$ python3 -q
>>> import numpy as np
>>> from numpy import linalg as LA
>>> np.set_printoptions(precision=2, suppress=True, linewidth=200)
>>> arr = np.load("block7.npy")
>>> print(arr)
[[3. 1. 0. 0. 0. 0. 0. 0.]
 [0. 3. 1. 0. 0. 0. 0. 0.]
 [0. 0. 3. 1. 0. 0. 0. 0.]
 [0. 0. 0. 3. 1. 0. 0. 0.]
 [0. 0. 0. 0. 3. 1. 0. 0.]
 [0. 0. 0. 0. 0. 3. 1. 0.]
 [0. 0. 0. 0. 0. 0. 3. 1.]
 [0. 0. 0. 0. 0. 0. 0. 3.]]
>>> x0 = np.array([2, 0, 1, 2, 0, 2, -3, 2])
>>> y = arr @ x0
>>> c, lr = np.zeros(8), 1 / LA.norm(arr, 2) ** 2
>>> for i in range(6):
...     c -= lr * arr.T @ (arr @ c - y)
...     if i % 1 == 0: print(i, round(LA.norm(arr @ c - y), 2))
... 
0 6.79
1 4.43
2 2.95
3 1.99
4 1.36
5 0.93
>>> print(np.round(LA.cond(arr), 2))
1.9
>>> Q, vecs = LA.qr(arr[:, :3])[0], LA.qr(arr[:, 3:])[0]
>>> sig = LA.svd(Q.T @ vecs, compute_uv=False)
>>> print(sig.round(2) + 0)
[0.33 0.   0.  ]
>>> print((sig > 0.9).sum())
0
>>> print(np.degrees(np.arccos(sig.clip(0, 1))))
[70.53 90.   90.  ]
>>> print([int(LA.matrix_rank(LA.matrix_power(arr, p))) for p in range(1, 9)])
[8, 8, 8, 8, 8, 8, 8, 8]
>>> print(arr @ arr)
[[9. 6. 1. 0. 0. 0. 0. 0.]
 [0. 9. 6. 1. 0. 0. 0. 0.]
 [0. 0. 9. 6. 1. 0. 0. 0.]
 [0. 0. 0. 9. 6. 1. 0. 0.]
 [0. 0. 0. 0. 9. 6. 1. 0.]
 [0. 0. 0. 0. 0. 9. 6. 1.]
 [0. 0. 0. 0. 0. 0. 9. 6.]
 [0. 0. 0. 0. 0. 0. 0. 9.]]
>>> print(LA.matrix_rank(arr - arr[0, 0] * np.eye(8)))
7
>>> rng = np.random.default_rng(702)
>>> M2 = arr + rng.integers(-2, 3, (8, 6)) @ rng.integers(-2, 3, (6, 8))
>>> print(M2)
[[ 7.  9. 10. -6.  0.  6. -6.  2.]
 [-6. -1. 11. -6.  2.  3.  2.  4.]
 [-4.  7.  3.  0.  1.  7.  0. -1.]
 [-2.  0.  3.  0. -3.  3. -1.  5.]
 [ 2.  3. 12. -8.  0.  9.  0.  0.]
 [-4. -3.  2. -3.  5.  7.  5. -7.]
 [ 2.  0.  1. -2. -4.  4.  6. -3.]
 [ 5. -4. -9.  6. -1. -7.  2. -2.]]
>>> print(M2 - arr)
[[ 4.  8. 10. -6.  0.  6. -6.  2.]
 [-6. -4. 10. -6.  2.  3.  2.  4.]
 [-4.  7.  0. -1.  1.  7.  0. -1.]
 [-2.  0.  3. -3. -4.  3. -1.  5.]
 [ 2.  3. 12. -8. -3.  8.  0.  0.]
 [-4. -3.  2. -3.  5.  4.  4. -7.]
 [ 2.  0.  1. -2. -4.  4.  3. -4.]
 [ 5. -4. -9.  6. -1. -7.  2. -5.]]
>>> print(np.round(LA.svd(M2 - arr, compute_uv=False), 2) + 0)
[29.98 14.9  12.46 10.36  7.59  1.74  0.    0.  ]
>>> sig = 10 * 0.7 ** np.arange(10)
>>> W0 = rng.normal(size=(21, 10)) * rng.permutation(sig)
>>> print(W0)
[[ -0.62  -0.05  -2.19   8.46   0.63  -0.53   5.01  -1.09   1.52   0.38]
 [ -0.32   0.12   2.31 -29.03  -1.75  -0.14  -1.34  -1.75  -1.51  -0.8 ]
 [  0.6    0.52  10.89  12.87  -0.25   0.74   1.79   1.19  -0.32   0.53]
 [ -0.05  -1.13   0.48  15.58   0.2    0.86   0.12  -2.7   -1.54   0.44]
 [  0.27  -0.21  -3.42 -10.58   1.4    0.61  -4.04  -2.44  -1.24  -2.41]
 [ -0.18   0.96   6.63   6.45  -0.24  -0.76  -5.62   4.     0.73   1.65]
 [ -0.03   0.35  -7.09  13.34   0.33  -1.17  -3.79  -1.48  -4.13  -0.87]
 [  0.61  -0.19   5.58 -11.26  -0.95  -0.78   3.39  -4.68   4.75  -1.56]
 [  0.02  -0.11   0.14  -8.3   -0.79   0.77  -3.72  -0.84  -4.95   1.16]
 [  0.46   0.17   0.57   8.55   1.13  -0.41   5.51   5.01  -1.83  -0.07]
 [ -0.16  -0.13  -7.07  26.28  -0.02  -1.46  -6.43  -2.27  -1.26  -2.09]
 [ -0.39   1.1    0.81  11.29  -1.96   1.37 -11.14  -0.92  -2.03   0.49]
 [  0.28  -0.14  10.15   2.79   0.97  -0.87  -1.85   1.73   2.3    4.88]
 [  0.64   0.2   -1.61 -10.24  -0.37  -0.45   3.95  -3.61   1.38   2.09]
 [  0.25   0.8    1.91  16.31   0.41  -0.58  -3.82  -0.93  -3.37   0.59]
 [  0.65   0.43   1.41   2.5    0.53   3.04  -7.1   -1.47  -1.04   2.61]
 [  0.82   0.55  -5.68  -1.42   0.47  -3.    -5.96   7.68   2.45  -2.65]
 [ -0.22   0.15  10.95   3.19   0.57  -1.72   6.7   -0.37  -0.34   2.55]
 [  0.74  -0.28 -10.42  17.8    0.51   1.1   -0.35  -2.48   1.14   1.1 ]
 [  0.47  -0.21   2.03  -7.03  -1.13   2.29   3.25   2.99   0.12   3.33]
 [  0.2    0.41   9.98   6.27  -2.     1.84  -1.29  -2.71   0.36  -0.34]]
>>> cen = (W0 - W0.mean(axis=0)) / W0.std(axis=0)
>>> print(np.argwhere(np.abs(cen) > 2))
[[ 0  0]
 [ 1  3]
 [ 3  1]
 [ 7  8]
 [ 8  8]
 [11  6]
 [12  9]
 [15  5]
 [16  5]
 [16  7]]
>>> c = LA.lstsq(np.delete(cen, 6, axis=1), cen[:, 6])[0]
>>> print(round(1 - np.var(cen[:, 6] - np.delete(cen, 6, axis=1) @ c), 2))
0.42
